% ipython --no-banner

In [1]: import numpy as np

In [2]: import numpy.linalg as la

In [3]: np.set_printoptions(precision=1, suppress=True, linewidth=120)

In [4]: tidy = lambda a: np.round(a, 1) + 0

In [5]: X = np.array([[10.0, -3.0, -3.0], [12.0, -2.0, -6.0], [12.0, 3.0, -11.0]])

In [6]: x0 = np.array([3, -3, 1])

In [7]: target = X @ x0

In [8]: print(target)
[36. 36. 16.]

In [9]: tidy(la.solve(X, -1 * target))
Out[9]: array([-3.,  3., -1.])

In [10]: tidy(la.solve(X, X[:, 1]))
Out[10]: array([0., 1., 0.])

In [11]: Uu, sv, Vh = la.svd(X, full_matrices=False)

In [12]: np.allclose(Uu * sv @ Vh, X)
Out[12]: True

In [13]: tidy(np.sqrt((sv ** 2).sum())), tidy(la.norm(X))
Out[13]: (np.float64(24.0), np.float64(24.0))

In [14]: tidy(sv / sv[0])
Out[14]: array([1. , 0.3, 0. ])

In [15]: tidy(Vh @ Vh.T)
Out[15]: 
array([[1., 0., 0.],
       [0., 1., 0.],
       [0., 0., 1.]])

In [16]: tidy(np.cumsum(sv ** 2) / np.sum(sv ** 2))
Out[16]: array([0.9, 1. , 1. ])

In [17]: tidy(Uu.T @ Uu)
Out[17]: 
array([[1., 0., 0.],
       [0., 1., 0.],
       [0., 0., 1.]])

In [18]: Uu.shape, sv.shape, Vh.shape
Out[18]: ((3, 3), (3,), (3, 3))

In [19]: (sv > 1e-8).sum()
Out[19]: np.int64(3)

In [20]: feats = np.loadtxt("x.csv", delimiter=",")

In [21]: print(feats)
[[-0.4  0.4  0.2]
 [ 1.  -0.4  0.3]
 [-2.4  1.7  0. ]
 [-0.6 -0.3  0.6]
 [ 1.3 -2.3  0.3]
 [-1.  -0.3  0.3]
 [-0.6  0.3  0.5]
 [ 0.8  0.9 -1.9]
 [ 1.3 -0.3  1.4]
 [ 0.  -1.4  1. ]
 [ 0.  -1.7  0.7]
 [-0.4 -1.  -0.9]
 [-2.3  1.5 -0.7]
 [-0.8 -1.4  0.2]
 [ 1.4  1.5  1.1]
 [ 0.4  0.3  2.6]
 [-0.4  1.   0.1]
 [-0.9  0.7  0.5]
 [ 0.8 -0.3  1.5]
 [-1.   1.8  1.6]
 [ 4.5 -1.  -3. ]
 [-0.7  0.   0.6]
 [ 0.9  1.4  0.4]
 [ 1.4 -1.9 -1. ]
 [-0.9  1.1  0.6]
 [ 0.7 -0.7 -0.4]]

In [22]: Z = feats[[17, 11]].astype(float)

In [23]: for _ in range(4):
    ...:     labels = la.norm(feats[:, None] - Z, axis=-1).argmin(axis=1)
    ...:     Z = np.array([feats[labels == j].mean(axis=0) for j in range(2)])
    ...: 

In [24]: labels
Out[24]: array([0, 1, 0, 0, 1, 0, 0, 1, 0, 1, 1, 1, 0, 1, 0, 0, 0, 0, 0, 0, 1, 0, 0, 1, 0, 1])

In [25]: tidy(Z)
Out[25]: 
array([[-0.4,  0.7,  0.7],
       [ 0.8, -1.1, -0.5]])
